% python3 -q
>>> import numpy as np
>>> np.set_printoptions(precision=3, suppress=True, linewidth=120, sign=" ")
>>> J = np.loadtxt("run8.csv", delimiter=",")
>>> J
array([[  2.,   0.,   2.],
       [  2.,   3.,   4.],
       [  5.,   3.,   5.],
       [  8.,   6.,   5.],
       [  8.,   6.,   8.],
       [ 11.,   7.,  11.],
       [ 13.,   7.,  14.],
       [ 13.,   9.,  15.],
       [ 15.,  10.,  17.],
       [ 15.,  13.,  18.],
       [ 16.,  13.,  19.],
       [ 19.,  13.,  22.],
       [ 19.,  16.,  22.],
       [ 22.,  18.,  22.],
       [ 23.,  20.,  22.],
       [ 24.,  22.,  23.],
       [ 24.,  25.,  24.],
       [ 24.,  25.,  24.],
       [ 26.,  27.,  27.],
       [ 27.,  29.,  29.],
       [ 27.,  29.,  31.],
       [ 29.,  31.,  32.],
       [ 31.,  34.,  32.],
       [ 32.,  35.,  33.],
       [ 32.,  35.,  36.],
       [ 32.,  35.,  39.],
       [ 32.,  35.,  41.],
       [ 35.,  38.,  42.],
       [ 38.,  39.,  43.],
       [ 40.,  39.,  45.],
       [ 43.,  41.,  47.],
       [ 45.,  43.,  50.],
       [ 46.,  43.,  52.],
       [ 46.,  43.,  53.],
       [ 48.,  46.,  53.],
       [ 48.,  48.,  56.],
       [ 48.,  48.,  56.],
       [ 49.,  50.,  56.],
       [ 52.,  52.,  57.]])
>>> Xc = J - J.mean(axis=0)
>>> left, s, Vt = np.linalg.svd(Xc, full_matrices=False)
>>> print(s)
[ 165.651   13.618    7.543]
>>> np.round(Xc.mean(axis=0), 3) + 0
array([ 0.,  0.,  0.])
>>> Vt[0] * np.sign(Vt[0, np.abs(Vt[0]).argmax()])
array([ 0.535,  0.573,  0.62 ])
>>> np.searchsorted(np.cumsum(s ** 2) / (s ** 2).sum(), 0.9) + 1
np.int64(1)
>>> cent = J[[38, 25]].astype(float)
>>> for _ in range(5):
...     z = np.linalg.norm(J[:, None] - cent, axis=-1).argmin(axis=1)
...     cent = np.array([J[z == j].mean(axis=0) for j in range(2)])
... 
>>> z
array([ 1,  1,  1,  1,  1,  1,  1,  1,  1,  1,  1,  1,  1,  1,  1,  1,  1,  1,  1,  1,  1,  0,  0,  0,  0,  0,  0,  0,
        0,  0,  0,  0,  0,  0,  0,  0,  0,  0,  0])
>>> cent[1] - cent[0]
array([-24.   , -26.5  , -28.389])
>>> np.bincount(z)
array([ 18,  21])
>>> K = np.load("mat.npy")
>>> K
array([[-3.,  1.,  0.,  0.,  0.,  0.,  0.],
       [ 0., -3.,  1.,  0.,  0.,  0.,  0.],
       [ 0.,  0., -3.,  1.,  0.,  0.,  0.],
       [ 0.,  0.,  0., -3.,  1.,  0.,  0.],
       [ 0.,  0.,  0.,  0., -3.,  1.,  0.],
       [ 0.,  0.,  0.,  0.,  0., -3.,  1.],
       [ 0.,  0.,  0.,  0.,  0.,  0., -3.]])
>>> # triangular
>>> out = np.linalg.inv(K)
>>> np.round(K @ out, 3) + 0
array([[ 1.,  0.,  0.,  0.,  0.,  0.,  0.],
       [ 0.,  1.,  0.,  0.,  0.,  0.,  0.],
       [ 0.,  0.,  1.,  0.,  0.,  0.,  0.],
       [ 0.,  0.,  0.,  1.,  0.,  0.,  0.],
       [ 0.,  0.,  0.,  0.,  1.,  0.,  0.],
       [ 0.,  0.,  0.,  0.,  0.,  1.,  0.],
       [ 0.,  0.,  0.,  0.,  0.,  0.,  1.]])
>>> round(np.linalg.cond(K), 3)
np.float64(1.876)
